>>> import numpy as np
>>> np.set_printoptions(suppress=True, linewidth=200)
>>> rng = np.random.default_rng(62)
>>> lab = rng.integers(0, 3, 3)
>>> A = (lab[:, None] == lab) * 5 + np.eye(3)
>>> A
array([[6., 5., 5.],
       [5., 6., 5.],
       [5., 5., 6.]])
>>> # symmetric, so the eigenvalues are real
>>> vec = np.array([1, 1, 2])
>>> rhs = A @ vec
>>> c, lr = np.zeros(3), 1 / np.linalg.norm(A, 2) ** 2
>>> for i in range(20):
...     c -= lr * A.T @ (A @ c - rhs)
...     if i % 5 == 0: print(i, round(np.linalg.norm(A @ c - rhs), 1))
... 
0 0.8
5 0.8
10 0.8
15 0.8
>>> round(np.linalg.cond(A), 1)
np.float64(16.0)
>>> A2 = np.linalg.inv(A)
>>> print(A2.round(1))
[[ 0.7 -0.3 -0.3]
 [-0.3  0.7 -0.3]
 [-0.3 -0.3  0.7]]
>>> np.round(np.linalg.det(A) * A2, 1)
array([[11., -5., -5.],
       [-5., 11., -5.],
       [-5., -5., 11.]])
>>> print(round(float(np.linalg.slogdet(A)[0]), 1))
1.0
>>> round(float(np.linalg.det(A) * np.linalg.det(A2)), 1)
1.0
>>> np.round(np.linalg.inv(A2), 1)
array([[6., 5., 5.],
       [5., 6., 5.],
       [5., 5., 6.]])
>>> print(np.fft.fft(A[0]))
[16.+0.j  1.+0.j  1.+0.j]
>>> A @ np.ones(3)
array([16., 16., 16.])
>>> print((A @ A)[0])
[86. 85. 85.]
>>> np.allclose(A @ A.T, A.T @ A)
True
>>> vals, vecs = np.linalg.eigh(A)
>>> np.round(vecs.T @ A @ vecs, 1) + 0
array([[ 1.,  0.,  0.],
       [ 0.,  1.,  0.],
       [ 0.,  0., 16.]])
>>> print(np.round(np.linalg.eigvalsh(A @ A), 1))
[  1.   1. 256.]
>>> vals.round(1)
array([ 1.,  1., 16.])
>>> np.round(np.abs(vecs[:, -1]), 1)
array([0.6, 0.6, 0.6])
>>> (vals > 1e-8).sum(), (vals < -1e-8).sum()
(np.int64(3), np.int64(0))
>>> vals, vecs = np.linalg.eig(A)
>>> np.round(np.sort(np.linalg.eigvals(np.linalg.inv(A))), 1)
array([0.1, 1. , 1. ])
>>> np.prod(vals)
np.float64(16.0)
>>> J = np.loadtxt("a.csv", delimiter=",")
>>> print(J.round(1))
[[-0.8 -0.4  0.5]
 [-0.3 -0.5 -0.8]
 [ 0.6 -0.8  0.2]]
>>> vec = np.array([0, 9, 3])
>>> np.round(np.sort(np.abs(np.degrees(np.angle(np.linalg.eigvals(J))))), 1)
array([  0. , 175.4, 175.4])
>>> np.round(J.T @ (J @ vec), 1) + 0
array([0., 9., 3.])
>>> np.round(np.abs(np.linalg.eigvals(J)), 1)
array([1., 1., 1.])
>>> [p for p in range(1, 25) if np.allclose(np.linalg.matrix_power(J, p), np.eye(3))]
[]
>>> np.round(np.linalg.matrix_power(J, 3), 1)
array([[-0.7, -0.5,  0.4],
       [-0.2, -0.4, -0.9],
       [ 0.7, -0.7,  0.2]])
>>> np.round((J - J.T) / 2, 1) + 0
array([[ 0. , -0.1,  0. ],
       [ 0.1,  0. ,  0. ],
       [ 0. ,  0. ,  0. ]])
>>> np.linalg.determinant(J)
Traceback (most recent call last):
  File "<python-input-40>", line 1, in <module>
    np.linalg.determinant(J)
    ^^^^^^^^^^^^^^^^^^^^^
AttributeError: module 'numpy.linalg' has no attribute 'determinant'
>>> round(float(np.trace(J)), 1)
-1.0
>>> print(np.allclose(J @ J.T, J.T @ J))
True
>>> np.round(np.abs(np.linalg.eigvals(J)).max(), 1)
np.float64(1.0)
>>> Q, vecs = np.linalg.qr(J[:, :1])[0], np.linalg.qr(J[:, 1:])[0]
>>> sv = np.linalg.svd(Q.T @ vecs, compute_uv=False)
>>> np.round(np.degrees(np.arccos(sv.clip(0, 1))), 1)
array([90.])
>>> (sv > 0.9).sum()
np.int64(0)
>>> sv.round(1) + 0
array([0.])
>>> f = np.array([9, -9, 4, -1]) + 0.5
>>> mat = np.outer(f, f) / (f @ f)
>>> mat.round(1) + 0
array([[ 0.5, -0.4,  0.2,  0. ],
       [-0.4,  0.4, -0.2,  0. ],
       [ 0.2, -0.2,  0.1,  0. ],
       [ 0. ,  0. ,  0. ,  0. ]])
>>> # symmetric, so the eigenvalues are real
>>> np.allclose(mat @ mat.T, mat.T @ mat)
True
>>> np.round(mat @ mat, 1) + 0
array([[ 0.5, -0.4,  0.2,  0. ],
       [-0.4,  0.4, -0.2,  0. ],
       [ 0.2, -0.2,  0.1,  0. ],
       [ 0. ,  0. ,  0. ,  0. ]])
>>> np.round(np.linalg.det(mat), 1)
np.float64(0.0)
>>> np.round((mat + mat.T) / 2, 1) + 0
array([[ 0.5, -0.4,  0.2,  0. ],
       [-0.4,  0.4, -0.2,  0. ],
       [ 0.2, -0.2,  0.1,  0. ],
       [ 0. ,  0. ,  0. ,  0. ]])
>>> np.round(np.linalg.matrix_power(mat, 3), 1) + 0
array([[ 0.5, -0.4,  0.2,  0. ],
       [-0.4,  0.4, -0.2,  0. ],
       [ 0.2, -0.2,  0.1,  0. ],
       [ 0. ,  0. ,  0. ,  0. ]])
>>> np.allclose(mat, mat.T)
True
>>> print(np.round(np.sort(np.abs(np.linalg.eigvals(mat))), 1) + 0)
[0. 0. 0. 1.]
>>> vals, vecs = np.linalg.eigvalsh(mat)
Traceback (most recent call last):
  File "<python-input-60>", line 1, in <module>
    vals, vecs = np.linalg.eigvalsh(mat)
    ^^^^^^^^^^
ValueError: too many values to unpack (expected 2)
>>> vals, vecs = np.linalg.eigh(mat)
>>> np.round(np.linalg.eigvalsh(mat + -1 * np.eye(4)), 1) + 0
array([-1., -1., -1.,  0.])
>>> print(np.round(vecs.T @ mat @ vecs, 1) + 0)
[[0. 0. 0. 0.]
 [0. 0. 0. 0.]
 [0. 0. 0. 0.]
 [0. 0. 0. 1.]]
>>> np.round(np.linalg.svd(mat, compute_uv=False), 1) + 0
array([1., 0., 0., 0.])
>>> np.round(np.abs(vecs[:, -1]), 1) + 0
array([0.7, 0.6, 0.3, 0. ])
>>> M = np.load("arr.npy")
>>> M
array([[ 0,  3,  2,  2],
       [ 0,  0, -2, -2],
       [ 0,  0,  0, -1],
       [ 0,  0,  0,  0]])
>>> np.abs(np.diag(np.linalg.qr(M)[1])) > 1e-9
array([False, False, False, False])
>>> np.linalg.lstsq(M[:-1].T, M[-1])[2]
np.int32(3)
>>> print(np.unique(M.round(6), axis=0).shape)
(4, 4)
>>> round(np.trace(np.linalg.pinv(M) @ M), 1)
np.float64(3.0)
>>> def softmax(z):
...     e = np.exp(z - z.max(axis=-1, keepdims=True))
...     return e / e.sum(axis=-1, keepdims=True)
... 
>>> np.round(softmax(M).sum(axis=1), 1)
array([1., 1., 1., 1.])
>>> np.round(softmax(M[3]), 1)
array([0.2, 0.2, 0.2, 0.2])
>>> scores = M @ M.T / np.sqrt(4)
>>> np.round(softmax(scores), 1) + 0
array([[1. , 0. , 0. , 0. ],
       [0. , 0.9, 0. , 0. ],
       [0.1, 0.5, 0.3, 0.2],
       [0.2, 0.2, 0.2, 0.2]])
>>> E = np.load("data.npy")
>>> E.round(1)
array([[ 0.5, -0.5,  0.2],
       [-0.5,  0.5, -0.2],
       [ 0.2, -0.2,  0.1]])
>>> vec = np.array([3, -7, 4])
>>> np.round(np.linalg.eigvalsh(2 * E - np.eye(3)), 1)
array([-1., -1.,  1.])
>>> np.round(E @ vec, 1)
array([ 5.4, -5.4,  1.8])
>>> r = np.linalg.matrix_rank(E)
>>> print(r)
1
>>> N = np.linalg.svd(E)[2][r:].T
>>> np.round(N @ N.T, 1)
array([[ 0.5,  0.5, -0.2],
       [ 0.5,  0.5,  0.2],
       [-0.2,  0.2,  0.9]])
>>> np.allclose(E @ N, 0)
True
>>> [int(np.linalg.matrix_rank(E[:, :j + 1])) for j in range(3)]
[1, 1, 1]
>>> np.round(np.trace(np.linalg.pinv(E) @ E), 1)
np.float64(1.0)
>>> print(np.round(E @ np.linalg.pinv(E) @ E, 1))
[[ 0.5 -0.5  0.2]
 [-0.5  0.5 -0.2]
 [ 0.2 -0.2  0.1]]
>>> print(np.linalg.lstsq(E[:-1].T, E[-1])[2])
1
>>> np.allclose(E[:-1].T @ np.linalg.lstsq(E[:-1].T, E[-1])[0], E[-1])
True
>>> try:
...     np.linalg.inv(E)
... except np.linalg.LinAlgError as e:
...     print(repr(e))
... 
LinAlgError('Singular matrix')
>>> W0 = np.load("x.npy")
>>> W0
array([[18, 10,  5],
       [10, 16, 13],
       [ 5, 13, 14]])
>>> A2 = np.array([[3, -1, 1], [3, 0, 3]])
>>> W2 = np.kron(A2, W0)
>>> W2.shape
(6, 9)
>>> W2
array([[ 54,  30,  15, -18, -10,  -5,  18,  10,   5],
       [ 30,  48,  39, -10, -16, -13,  10,  16,  13],
       [ 15,  39,  42,  -5, -13, -14,   5,  13,  14],
       [ 54,  30,  15,   0,   0,   0,  54,  30,  15],
       [ 30,  48,  39,   0,   0,   0,  30,  48,  39],
       [ 15,  39,  42,   0,   0,   0,  15,  39,  42]])
>>> Q, vecs = np.linalg.qr(W0[:, :1])[0], np.linalg.qr(W0[:, 1:])[0]
>>> sv = np.linalg.svd(Q.T @ vecs, compute_uv=False)
>>> np.round(np.degrees(np.arccos(sv.clip(0, 1))), 1)
array([12.7])
>>> print(sv.round(1))
[1.]
>>> W = np.array([[0, 3, 1], [1, 2, 1], [1, 0, 1]])
>>> c = np.array([3, 1, 1])
>>> hid = np.maximum(W0 @ W + c, 0)
>>> print(hid)
[[18 75 34]
 [32 63 40]
 [30 42 33]]
>>> np.linalg.matrix_rank(hid)
np.int64(3)
>>> (hid > 0).mean(axis=0)
array([1., 1., 1.])
>>> (hid > 0).astype(int)
array([[1, 1, 1],
       [1, 1, 1],
       [1, 1, 1]])
>>> W2 = np.array([[2, 2, 2], [2, 0, 2], [1, 1, 0]])
>>> hid @ W2
array([[220,  70, 186],
       [230, 104, 190],
       [177,  93, 144]])
>>> (hid @ W2).round(6).argmax(axis=1)
array([0, 0, 0])
>>> W @ W2
array([[7, 1, 6],
       [7, 3, 6],
       [3, 3, 2]])
>>> vals, vecs = np.linalg.eigvalsh(W0)
Traceback (most recent call last):
  File "<python-input-114>", line 1, in <module>
    vals, vecs = np.linalg.eigvalsh(W0)
    ^^^^^^^^^^
ValueError: too many values to unpack (expected 2)
>>> vals, vecs = np.linalg.eigh(W0)
>>> (vals > 1e-8).sum(), (vals < -1e-8).sum()
(np.int64(3), np.int64(0))
>>> np.round(vecs.T @ vecs, 1) + 0
array([[1., 0., 0.],
       [0., 1., 0.],
       [0., 0., 1.]])
>>> np.round(np.abs(vecs[:, -1]), 1)
array([0.5, 0.7, 0.5])
>>> np.unique(vals.round(6) + 0, return_counts=True)[1]
array([1, 1, 1])
>>> feats = np.loadtxt("block16.csv", delimiter=",")
>>> feats
array([[-1.,  2., -1.,  1.],
       [-4.,  5., -2.,  2.],
       [ 2., -2.,  2., -1.],
       [ 4., -4.,  2., -1.]])
>>> vals, vecs = np.linalg.eig(feats)
>>> print(np.round(feats @ vecs[:, 0] - vals[0] * vecs[:, 0], 1) + 0)
[0. 0. 0. 0.]
>>> print(np.round(np.prod(vals), 1))
2.0
>>> U, sv, Vh = np.linalg.svd(feats, full_matrices=False)
>>> print(np.round(U.T @ feats @ Vh.T, 1) + 0)
[[10.2  0.   0.   0. ]
 [ 0.   1.   0.   0. ]
 [ 0.   0.   1.   0. ]
 [ 0.   0.   0.   0.2]]
>>> np.round(U.T @ U, 1) + 0
array([[1., 0., 0., 0.],
       [0., 1., 0., 0.],
       [0., 0., 1., 0.],
       [0., 0., 0., 1.]])
>>> print(np.abs(U[:, 0]).round(6).argmax())
1
>>> (sv > 1e-8).sum()
np.int64(4)
>>> G = feats.T @ feats
>>> np.linalg.matrix_rank(G)
np.int64(4)
>>> np.round(np.linalg.eigvalsh(G)[::-1], 1) + 0
array([104.,   1.,   1.,   0.])
>>> G
array([[ 37., -42.,  21., -15.],
       [-42.,  49., -24.,  18.],
       [ 21., -24.,  13.,  -9.],
       [-15.,  18.,  -9.,   7.]])
>>> X = np.load("mat.npy")
>>> X
array([[0, 0, 0, 0],
       [2, 2, 0, 0],
       [5, 3, 3, 0],
       [1, 2, 0, 4]])
>>> U, sv, Vh = np.linalg.svd(X)
>>> vecs = Vh[:(sv > 1e-8).sum()]
>>> vec = X[1] + -3 * X[0] + rng.integers(2) * np.eye(4)[1]
>>> vec
array([2., 3., 0., 0.])
>>> round(np.linalg.norm(vec - vecs.T @ vecs @ vec), 1)
np.float64(0.6)
>>> np.allclose(vecs.T @ vecs @ vec, vec)
False
>>> print(np.linalg.matrix_rank(np.vstack([X, vec])))
4
